% python3 -q
>>> import numpy as np
>>> np.set_printoptions(suppress=True, linewidth=100)
>>> rd = lambda a: np.round(a, 1) + 0
>>> J = np.load("dump.npy")
>>> print(J)
[[0 1 1]
 [0 0 0]
 [0 1 1]]
>>> # column 2 repeats column 1
>>> rng = np.random.default_rng(878)
>>> Y = J + rng.integers(-2, 3, (3, 1)) @ rng.integers(-2, 3, (1, 3))
>>> print(Y)
[[-2  3 -3]
 [ 0  0  0]
 [ 2 -1  5]]
>>> print(rd(np.linalg.svd(Y - J, compute_uv=False)))
[6.9 0.  0. ]
>>> print(np.abs(Y - J).sum(axis=1))
[8 0 8]
>>> print(Y - J)
[[-2  2 -4]
 [ 0  0  0]
 [ 2 -2  4]]
>>> A = np.loadtxt("block9.csv", delimiter=",")
>>> print(rd(A))
[[ 0.8 -0.2 -0.3 -0.3 -0.4 -0.1]
 [-0.2  0.9 -0.2 -0.3 -0.3 -0.1]
 [-0.3 -0.2  0.7 -0.4 -0.5 -0.1]
 [-0.3 -0.3 -0.4  0.5 -0.6 -0.1]
 [-0.4 -0.3 -0.5 -0.6  0.2 -0.1]
 [-0.1 -0.1 -0.1 -0.1 -0.1  1. ]]
>>> u, r1 = A[4], A[2]
>>> print(rd(u @ r1))
0.0
>>> p = (u @ r1) / (u @ u) * u
>>> print(rd(np.outer(u, r1)))
[[ 0.1  0.1 -0.3  0.2  0.2  0. ]
 [ 0.1  0.1 -0.2  0.1  0.2  0. ]
 [ 0.1  0.1 -0.3  0.2  0.3  0. ]
 [ 0.2  0.1 -0.4  0.2  0.3  0.1]
 [-0.1  0.   0.1 -0.1 -0.1  0. ]
 [ 0.   0.  -0.1  0.1  0.1  0. ]]
>>> print((r1 - p) @ u)
0.0
>>> print(rd(p))
[0. 0. 0. 0. 0. 0.]
>>> print(rd(np.linalg.svd(A, compute_uv=False)))
[1. 1. 1. 1. 1. 1.]
>>> print(rd(np.linalg.pinv(A)))
[[ 0.8 -0.2 -0.3 -0.3 -0.4 -0.1]
 [-0.2  0.9 -0.2 -0.3 -0.3 -0.1]
 [-0.3 -0.2  0.7 -0.4 -0.5 -0.1]
 [-0.3 -0.3 -0.4  0.5 -0.6 -0.1]
 [-0.4 -0.3 -0.5 -0.6  0.2 -0.1]
 [-0.1 -0.1 -0.1 -0.1 -0.1  1. ]]
>>> assert A == A.T
Traceback (most recent call last):
  File "<python-input-22>", line 1, in <module>
    assert A == A.T
           ^^^^^^^^
ValueError: The truth value of an array with more than one element is ambiguous. Use a.any() or a.all()
>>> print(np.allclose(A @ A.T, A.T @ A))
True
>>> np.linalg.determinant(A)
Traceback (most recent call last):
  File "<python-input-24>", line 1, in <module>
    np.linalg.determinant(A)
    ^^^^^^^^^^^^^^^^^^^^^
AttributeError: module 'numpy.linalg' has no attribute 'determinant'
>>> print(rd(np.sort(np.abs(np.linalg.eigvals(A)))))
[1. 1. 1. 1. 1. 1.]
>>> print(np.allclose(A, A.T))
True
>>> def softmax(z):
...     e = np.exp(z - z.max(axis=-1, keepdims=True))
...     return e / e.sum(axis=-1, keepdims=True)
... 
>>> print(rd(softmax(A[1])))
[0.1 0.4 0.1 0.1 0.1 0.1]
>>> print(rd(softmax(10 * A[1])))
[0. 1. 0. 0. 0. 0.]
>>> print(rd(softmax(A[1] + 5)))
[0.1 0.4 0.1 0.1 0.1 0.1]
>>> print(rd(softmax(A).sum(axis=1)))
[1. 1. 1. 1. 1. 1.]
>>> scores = A @ A.T / np.sqrt(6)
>>> print(rd(softmax(scores + np.triu(np.full(scores.shape, -np.inf), 1))))
[[1.  0.  0.  0.  0.  0. ]
 [0.4 0.6 0.  0.  0.  0. ]
 [0.3 0.3 0.4 0.  0.  0. ]
 [0.2 0.2 0.2 0.3 0.  0. ]
 [0.2 0.2 0.2 0.2 0.3 0. ]
 [0.2 0.2 0.2 0.2 0.2 0.2]]
>>> print(softmax(scores).round(6).argmax(axis=1))
[0 1 2 3 4 5]
>>> print(rd(softmax(scores)))
[[0.2 0.2 0.2 0.2 0.2 0.2]
 [0.2 0.2 0.2 0.2 0.2 0.2]
 [0.2 0.2 0.2 0.2 0.2 0.2]
 [0.2 0.2 0.2 0.2 0.2 0.2]
 [0.2 0.2 0.2 0.2 0.2 0.2]
 [0.2 0.2 0.2 0.2 0.2 0.2]]
>>> Y = np.array([[1, 1], [1, -1]])
>>> F = np.kron(Y, np.kron(Y, Y))[rng.permutation(8)][:4]
>>> print(F)
[[ 1 -1  1 -1  1 -1  1 -1]
 [ 1  1  1  1 -1 -1 -1 -1]
 [ 1  1 -1 -1 -1 -1  1  1]
 [ 1  1  1  1  1  1  1  1]]
>>> w1 = np.array([[-1, -3], [1, 3], [0, -2], [2, 3], [2, 1], [3, 0], [3, 1], [-1, 0]])
>>> c = np.array([-1, -3])
>>> hid = np.maximum(F @ w1 + c, 0)
>>> print((hid > 0).astype(int))
[[0 0]
 [0 0]
 [0 0]
 [1 0]]
>>> print(hid)
[[0 0]
 [0 0]
 [0 0]
 [8 0]]
>>> Z = np.array([[5, 2], [5, 4]])
>>> print((hid @ Z).round(6).argmax(axis=1))
[0 0 0 0]
>>> print(w1 @ Z)
[[-20 -14]
 [ 20  14]
 [-10  -8]
 [ 25  16]
 [ 15   8]
 [ 15   6]
 [ 20  10]
 [ -5  -2]]
>>> rk = np.linalg.matrix_rank(J)
>>> print(rk)
1
>>> N = np.linalg.svd(J)[2][rk:].T
>>> print(np.allclose(J @ N, 0))
True
>>> print(rd(N @ N.T))
[[ 1.   0.   0. ]
 [ 0.   0.5 -0.5]
 [ 0.  -0.5  0.5]]
>>> print([int(np.linalg.matrix_rank(np.delete(J, i, axis=0))) for i in range(3)])
[1, 1, 1]
>>> print([int(np.linalg.matrix_rank(J[:, :j + 1])) for j in range(3)])
[0, 1, 1]
>>> print([int(np.linalg.matrix_rank(J[:i])) for i in range(1, len(J) + 1)])
[1, 1, 1]
>>> print(np.linalg.matrix_rank(J.T @ J), np.linalg.matrix_rank(J @ J.T))
1 1
>>> print(rd(J @ N))
[[0. 0.]
 [0. 0.]
 [0. 0.]]
>>> Uu, s, Vh = np.linalg.svd(F, full_matrices=False)
>>> print((s > 1e-8).sum())
4
>>> print(rd(Vh @ Vh.T))
[[1. 0. 0. 0.]
 [0. 1. 0. 0.]
 [0. 0. 1. 0.]
 [0. 0. 0. 1.]]
>>> print(Uu.shape, s.shape, Vh.shape)
(4, 4) (4,) (4, 8)
>>> print(rd(Uu.T @ Uu))
[[1. 0. 0. 0.]
 [0. 1. 0. 0.]
 [0. 0. 1. 0.]
 [0. 0. 0. 1.]]
>>> M = np.load("out2.npy")
>>> print(M)
[[-0.5  0.5 -0.5]
 [-0.4  0.  -0.2]
 [ 0.1  0.6 -1.8]
 [ 0.  -0.3  0.5]
 [-1.6 -2.3  1.7]
 [-1.8  0.1  0.4]
 [ 0.7 -0.4 -0.2]
 [-5.   4.   3. ]
 [-0.5  1.1  0.3]
 [-0.1  0.6 -2.3]
 [-0.4 -1.3  0.9]
 [ 1.2 -0.1 -0.8]
 [ 1.6  0.7  0.3]
 [ 1.8  0.8 -1.7]
 [-0.6  1.3 -0.6]
 [-0.3 -1.6 -2. ]
 [ 1.  -0.9  2. ]
 [ 0.1  0.6  0.3]
 [-1.3  0.  -0.5]
 [ 0.2  0.2  0.3]
 [ 0.3  0.2 -1.9]
 [-0.4 -1.   0.8]
 [ 0.9 -0.1  1.3]
 [ 1.1  0.2 -1.3]
 [-1.3  0.5  1.1]
 [ 1.5 -1.  -0.5]
 [ 0.7  0.5  1.3]]
>>> cen = (M - M.mean(axis=0)) / M.std(axis=0)
>>> print(rd(cen.std(axis=0)))
[1. 1. 1.]
>>> c = np.linalg.lstsq(np.delete(cen, 1, axis=1), cen[:, 1])[0]
>>> print(np.abs(c).argmax())
0
